$ python -q
>>> import numpy as np
>>> from numpy import linalg as LA
>>> np.set_printoptions(suppress=True, linewidth=140)
>>> rd = lambda a: np.round(a, 2) + 0
>>> K = np.load("m.npy")
>>> print(rd(K))
[[ 0.33  0.59  0.86  1.67]
 [-0.83  1.   -1.42  0.54]
 [-1.74 -0.71  0.62  0.28]
 [-0.41  1.46  0.93 -0.91]]
>>> rd(LA.svd(K, compute_uv=False))
array([2., 2., 2., 2.])
>>> rd(LA.norm(K))
np.float64(4.0)
>>> rd(K - K[0])
array([[ 0.  ,  0.  ,  0.  ,  0.  ],
       [-1.16,  0.41, -2.28, -1.13],
       [-2.07, -1.3 , -0.24, -1.4 ],
       [-0.75,  0.87,  0.07, -2.58]])
>>> rd(K.sum(axis=0))
array([-2.65,  2.34,  0.99,  1.58])
>>> rd(np.abs(K).max())
np.float64(1.74)
>>> rd(K.sum(axis=1))
array([ 3.46, -0.71, -1.56,  1.06])
>>> print(np.count_nonzero(K))
16
>>> rd(K @ K.T)
array([[4., 0., 0., 0.],
       [0., 4., 0., 0.],
       [0., 0., 4., 0.],
       [0., 0., 0., 4.]])
>>> rd(K[:, 2] @ K[:, 3])
np.float64(0.0)
>>> rd(LA.svd(K, compute_uv=False))
array([2., 2., 2., 2.])
>>> np.allclose(K, K.T)
False
>>> print(rd((K + K.T) / 2))
[[ 0.33 -0.12 -0.44  0.63]
 [-0.12  1.   -1.07  1.  ]
 [-0.44 -1.07  0.62  0.6 ]
 [ 0.63  1.    0.6  -0.91]]
>>> rd(LA.det(K))
np.float64(-16.0)
>>> J = np.load("x.npy")
>>> print(rd(J))
[[ 0.24  0.76  0.42  0.42]
 [ 0.76  0.24 -0.42 -0.42]
 [ 0.42 -0.42  0.76 -0.24]
 [ 0.42 -0.42 -0.24  0.76]]
>>> # symmetric
>>> vals, vecs = LA.eigh(J)
>>> print(rd(LA.eigvalsh(J + -2 * np.eye(4))))
[-3. -1. -1. -1.]
>>> rd(vals)
array([-1.,  1.,  1.,  1.])
